% ipython --no-banner

In [1]: import numpy as np

In [2]: import numpy.linalg as la

In [3]: np.set_printoptions(suppress=True, linewidth=140)

In [4]: feats = np.loadtxt("run10.csv", delimiter=",")

In [5]: feats
Out[5]: 
array([[-3., -1., -3., -1., -3., -1.],
       [ 4.,  1.,  4.,  1.,  4.,  1.],
       [-5.,  1., -5.,  1., -5.,  1.],
       [-3., -1., -3., -1., -3., -1.],
       [ 4.,  1.,  4.,  1.,  4.,  1.],
       [-5.,  1., -5.,  1., -5.,  1.]])

In [6]: rank = la.matrix_rank(feats)

In [7]: rank
Out[7]: np.int64(2)

In [8]: N = la.svd(feats)[2][rank:].T

In [9]: [int(la.matrix_rank(feats[:i])) for i in range(1, len(feats) + 1)]
Out[9]: [1, 2, 2, 2, 2, 2]

In [10]: np.round(N @ N.T, 1) + 0
Out[10]: 
array([[ 0.7,  0. , -0.3,  0. , -0.3,  0. ],
       [ 0. ,  0.7,  0. , -0.3,  0. , -0.3],
       [-0.3,  0. ,  0.7,  0. , -0.3,  0. ],
       [ 0. , -0.3,  0. ,  0.7,  0. , -0.3],
       [-0.3,  0. , -0.3,  0. ,  0.7,  0. ],
       [ 0. , -0.3,  0. , -0.3,  0. ,  0.7]])

In [11]: np.allclose(feats @ N, 0)
Out[11]: True

In [12]: t = np.radians(30)

In [13]: r_ = np.eye(6)

In [14]: r_[4, 4] = r_[5, 5] = np.cos(t)

In [15]: r_[4, 5], r_[5, 4] = -np.sin(t), np.sin(t)

In [16]: r_.round(1)
Out[16]: 
array([[ 1. ,  0. ,  0. ,  0. ,  0. ,  0. ],
       [ 0. ,  1. ,  0. ,  0. ,  0. ,  0. ],
       [ 0. ,  0. ,  1. ,  0. ,  0. ,  0. ],
       [ 0. ,  0. ,  0. ,  1. ,  0. ,  0. ],
       [ 0. ,  0. ,  0. ,  0. ,  0.9, -0.5],
       [ 0. ,  0. ,  0. ,  0. ,  0.5,  0.9]])

In [17]: other = feats @ r_.T

In [18]: round(la.det(r_), 1), round(np.trace(r_), 1)
Out[18]: (np.float64(1.0), np.float64(5.7))

In [19]: np.round(la.svd(feats, compute_uv=False), 1) + 0, np.round(la.svd(other, compute_uv=False), 1) + 0
Out[19]: 
(array([17.3,  4.2,  0. ,  0. ,  0. ,  0. ]),
 array([17.3,  4.2,  0. ,  0. ,  0. ,  0. ]))

In [20]: other.round(1)
Out[20]: 
array([[-3. , -1. , -3. , -1. , -2.1, -2.4],
       [ 4. ,  1. ,  4. ,  1. ,  3. ,  2.9],
       [-5. ,  1. , -5. ,  1. , -4.8, -1.6],
       [-3. , -1. , -3. , -1. , -2.1, -2.4],
       [ 4. ,  1. ,  4. ,  1. ,  3. ,  2.9],
       [-5. ,  1. , -5. ,  1. , -4.8, -1.6]])
